$ python3 -q
>>> import numpy as np
>>> import numpy.linalg as la
>>> np.set_printoptions(precision=2, suppress=True, linewidth=160, sign=" ")
>>> data = np.array([[-1.0, 1.0], [0.0, -1.0]])
>>> data
array([[-1.,  1.],
       [ 0., -1.]])
>>> left, s, Vh = la.svd(data, full_matrices=False)
>>> np.abs(Vh[0])
array([ 0.53,  0.85])
>>> np.round(Vh @ Vh.T, 2) + 0
array([[ 1.,  0.],
       [ 0.,  1.]])
>>> (s > 1e-8).sum()
np.int64(2)
>>> print(round(float(np.sqrt((s ** 2).sum())), 2), round(la.norm(data), 2))
1.73 1.73
>>> left.shape, s.shape, Vh.shape
((2, 2), (2,), (2, 2))
>>> feats = np.loadtxt("layer1.csv", delimiter=",")
>>> print(feats)
[[ 4.  0.  4. -2.  0. -2.]
 [ 6.  6.  0. -3. -3.  0.]
 [ 6.  6.  0. -3. -3.  0.]
 [ 4.  0.  4.  2.  0.  2.]
 [ 6.  6.  0.  3.  3.  0.]
 [ 6.  6.  0.  3.  3.  0.]]
>>> M2 = feats[0, 0] * feats[1:] - np.outer(feats[1:, 0], feats[0])
>>> M2
array([[  0.,  24., -24.,   0., -12.,  12.],
       [  0.,  24., -24.,   0., -12.,  12.],
       [  0.,   0.,   0.,  16.,   0.,  16.],
       [  0.,  24., -24.,  24.,  12.,  12.],
       [  0.,  24., -24.,  24.,  12.,  12.]])
>>> print(la.matrix_rank(M2), la.matrix_rank(feats))
3 4
>>> print(np.flatnonzero(~M2.round(6).any(axis=1)))
[]
>>> W0 = np.loadtxt("mat.csv", delimiter=",")
>>> W0
array([[ 0.,  0.,  0.,  0.],
       [ 0.,  1.,  0.,  0.],
       [ 0.,  0.,  1.,  0.],
       [ 0.,  0.,  0.,  1.]])
>>> rank = la.matrix_rank(W0)
>>> rank
np.int64(3)
>>> ns = la.svd(W0)[2][rank:].T
>>> ns[:, 0] / ns[np.abs(ns[:, 0]).round(6).argmax(), 0]
array([ 1.,  0.,  0.,  0.])
>>> np.allclose(W0[:-1].T @ la.lstsq(W0[:-1].T, W0[-1])[0], W0[-1])
False
>>> np.unique(W0.round(6), axis=0).shape
(4, 4)
>>> la.lstsq(W0[:-1].T, W0[-1])[2]
np.int32(2)
>>> round(float(np.trace(la.pinv(W0) @ W0)), 2)
3.0
>>> W = np.array([[-2, -3, -2], [-2, -1, -1], [-2, 3, 2], [-1, 2, 0]])
>>> beta = np.array([-6, -7, -3])
>>> H = np.maximum(W0 @ W + beta, 0)
>>> print((H > 0).mean(axis=0))
[ 0.  0.  0.]
>>> Z = np.array([[1, -2, -3], [-1, 4, 5], [4, 1, 2]])
>>> (H @ Z).round(6).argmax(axis=1)
array([ 0,  0,  0,  0])
>>> m1 = np.array([[-5.67, -3.35, -3.64],
...     [-1.58, -1.28, -0.99],
...     [-1.44, -1.19, -0.87],
...     [-0.53, -0.52, -0.22],
...     [0.33, 0.33, 0.1],
...     [0.89, 0.88, 0.24],
...     [6.88, 6.22, 1.53],
...     [7.54, 6.77, 1.68],
...     [13.26, 11.5, 2.96],
...     [17.7, 15.08, 4.0],
...     [19.06, 16.16, 4.32],
...     [23.48, 19.66, 5.38],
...     [30.18, 24.9, 7.03],
...     [34.83, 28.5, 8.19],
...     [36.42, 29.72, 8.59]])
>>> m1
array([[-5.67, -3.35, -3.64],
       [-1.58, -1.28, -0.99],
       [-1.44, -1.19, -0.87],
       [-0.53, -0.52, -0.22],
       [ 0.33,  0.33,  0.1 ],
       [ 0.89,  0.88,  0.24],
       [ 6.88,  6.22,  1.53],
       [ 7.54,  6.77,  1.68],
       [13.26, 11.5 ,  2.96],
       [17.7 , 15.08,  4.  ],
       [19.06, 16.16,  4.32],
       [23.48, 19.66,  5.38],
       [30.18, 24.9 ,  7.03],
       [34.83, 28.5 ,  8.19],
       [36.42, 29.72,  8.59]])
>>> left, s = la.svd(m1)
Traceback (most recent call last):
  File "<python-input-35>", line 1, in <module>
    left, s = la.svd(m1)
    ^^^^^^^
ValueError: too many values to unpack (expected 2)
>>> left, s, Vh = la.svd(m1, full_matrices=False)
>>> left.shape, s.shape, Vh.shape
((15, 3), (3,), (3, 3))
>>> s / s[0]
array([ 1.  ,  0.03,  0.01])
>>> print(np.round(left.T @ left, 2) + 0)
[[ 1.  0.  0.]
 [ 0.  1.  0.]
 [ 0.  0.  1.]]
>>> np.abs(Vh[0])
array([ 0.76,  0.63,  0.18])
>>> print((s > 1e-8).sum())
3
>>> np.round(Vh @ Vh.T, 2) + 0
array([[ 1.,  0.,  0.],
       [ 0.,  1.,  0.],
       [ 0.,  0.,  1.]])
>>> np.allclose(left * s @ Vh, m1)
True
>>> print(s)
[ 93.24   2.85   0.78]
>>> print(np.round(np.sqrt((s ** 2).sum()), 2), round(la.norm(m1), 2))
93.28 93.28
>>> np.round(left.T @ m1 @ Vh.T, 2) + 0
array([[ 93.24,   0.  ,   0.  ],
       [  0.  ,   2.85,   0.  ],
       [  0.  ,   0.  ,   0.78]])
>>> np.abs(left[:, 0]).round(6).argmax()
np.int64(14)
>>> M2 = feats / la.norm(feats, axis=1, keepdims=True)
>>> cov = M2 @ M2.T
>>> (np.abs(cov) > 0.9).astype(int)
array([[ 1,  0,  0,  0,  0,  0],
       [ 0,  1,  1,  0,  0,  0],
       [ 0,  1,  1,  0,  0,  0],
       [ 0,  0,  0,  1,  0,  0],
       [ 0,  0,  0,  0,  1,  1],
       [ 0,  0,  0,  0,  1,  1]])
>>> la.norm(M2, axis=1)
array([ 1.,  1.,  1.,  1.,  1.,  1.])
>>> (cov - 2 * np.eye(6)).round(6).argmax(axis=1)
array([ 3,  2,  1,  0,  5,  4])
>>> Z = m1[[3, 7]].astype(float)
>>> for _ in range(7):
...     idx = la.norm(m1[:, None] - Z, axis=-1).argmin(axis=1)
...     Z = np.array([m1[idx == j].mean(axis=0) for j in range(2)])
... 
>>> idx
array([ 0,  0,  0,  0,  0,  0,  0,  0,  1,  1,  1,  1,  1,  1,  1])
>>> np.abs(Z[1] - Z[0]).argmax()
np.int64(0)
>>> Z
array([[ 0.8 ,  0.98, -0.27],
       [24.99, 20.79,  5.78]])
>>> x = np.array([1, 0, 0])
>>> np.sign((m1 @ x).round(6))
array([-1., -1., -1., -1.,  1.,  1.,  1.,  1.,  1.,  1.,  1.,  1.,  1.,  1.,  1.])
>>> m1 * x
array([[-5.67, -0.  , -0.  ],
       [-1.58, -0.  , -0.  ],
       [-1.44, -0.  , -0.  ],
       [-0.53, -0.  , -0.  ],
       [ 0.33,  0.  ,  0.  ],
       [ 0.89,  0.  ,  0.  ],
       [ 6.88,  0.  ,  0.  ],
       [ 7.54,  0.  ,  0.  ],
       [13.26,  0.  ,  0.  ],
       [17.7 ,  0.  ,  0.  ],
       [19.06,  0.  ,  0.  ],
       [23.48,  0.  ,  0.  ],
       [30.18,  0.  ,  0.  ],
       [34.83,  0.  ,  0.  ],
       [36.42,  0.  ,  0.  ]])
>>> x @ m1
Traceback (most recent call last):
  File "<python-input-61>", line 1, in <module>
    x @ m1
    ~~^~~~
ValueError: matmul: Input operand 1 has a mismatch in its core dimension 0, with gufunc signature (n?,k),(k,m?)->(n?,m?) (size 15 is different from 3)
>>> m1 @ x
array([-5.67, -1.58, -1.44, -0.53,  0.33,  0.89,  6.88,  7.54, 13.26, 17.7 , 19.06, 23.48, 30.18, 34.83, 36.42])
>>> m1 @ np.eye(3)[0]
array([-5.67, -1.58, -1.44, -0.53,  0.33,  0.89,  6.88,  7.54, 13.26, 17.7 , 19.06, 23.48, 30.18, 34.83, 36.42])
>>> np.einsum("ij,j->i", m1, x)
array([-5.67, -1.58, -1.44, -0.53,  0.33,  0.89,  6.88,  7.54, 13.26, 17.7 , 19.06, 23.48, 30.18, 34.83, 36.42])
>>> print((m1 @ x).argmax())
14
